>>> import numpy as np
>>> import numpy.linalg as la
>>> np.set_printoptions(suppress=True, linewidth=200)
>>> M = np.array([[-2, 2, -3, 1],
...     [-3, -5, 0, -1],
...     [4, -3, -5, 5],
...     [-5, 5, 1, -2],
...     [2, -1, -2, -4],
...     [4, 4, 2, 1],
...     [-3, 0, -4, 3],
...     [4, 3, 5, 0]])
>>> M[-1] = M[0] + -2 * M[1]
>>> M
array([[-2,  2, -3,  1],
       [-3, -5,  0, -1],
       [ 4, -3, -5,  5],
       [-5,  5,  1, -2],
       [ 2, -1, -2, -4],
       [ 4,  4,  2,  1],
       [-3,  0, -4,  3],
       [ 4, 12, -3,  3]])
>>> P = M @ la.solve(M.T @ M, M.T)
>>> np.round(P @ M[:, 1], 2) + 0
array([ 2., -5., -3.,  5., -1.,  4.,  0., 12.])
>>> np.round(la.eigvalsh(P), 2) + 0
array([0., 0., 0., 0., 1., 1., 1., 1.])
>>> np.allclose(P @ P, P)
True
>>> np.trace(P)
np.float64(4.0)
>>> x0 = np.array([4, 5, 7, 8])
>>> y = M @ x0
>>> np.round(la.pinv(M) @ M, 2) + 0
array([[1., 0., 0., 0.],
       [0., 1., 0., 0.],
       [0., 0., 1., 0.],
       [0., 0., 0., 1.]])
>>> np.round(la.solve(M.T @ M, M.T @ y), 2)
array([4., 5., 7., 8.])
>>> rng = np.random.default_rng(65835)
>>> y = y + 0.02 * rng.normal(size=8)
>>> y.round(2)
array([-11.03, -44.97,   6.03,  -4.01, -43.01,  58.  , -15.99,  79.04])
>>> b, *_ = la.lstsq(M, y)
>>> b.round(2)
array([4., 5., 7., 8.])
>>> np.round(M.T @ (y - M @ b), 2) + 0
array([0., 0., 0., 0.])
>>> b.round()
array([4., 5., 7., 8.])
>>> X = np.load("sample12.npy")
>>> X.round(2)
array([[-0.27,  0.91, -0.31],
       [ 0.14, -0.28, -0.95],
       [-0.95, -0.3 , -0.05]])
>>> # orthonormal columns
>>> def softmax(z):
...     e = np.exp(z - z.max(axis=-1, keepdims=True))
...     return e / e.sum(axis=-1, keepdims=True)
... 
>>> np.round(softmax(X).sum(axis=1), 2)
array([1., 1., 1.])
>>> np.round(softmax(X[2]), 2)
array([0.19, 0.36, 0.46])
>>> att = X @ X.T / np.sqrt(3)
>>> np.round(softmax(att), 2)
array([[0.47, 0.26, 0.26],
       [0.26, 0.47, 0.26],
       [0.26, 0.26, 0.47]])
>>> softmax(att).round(6).argmax(axis=1)
array([0, 1, 2])
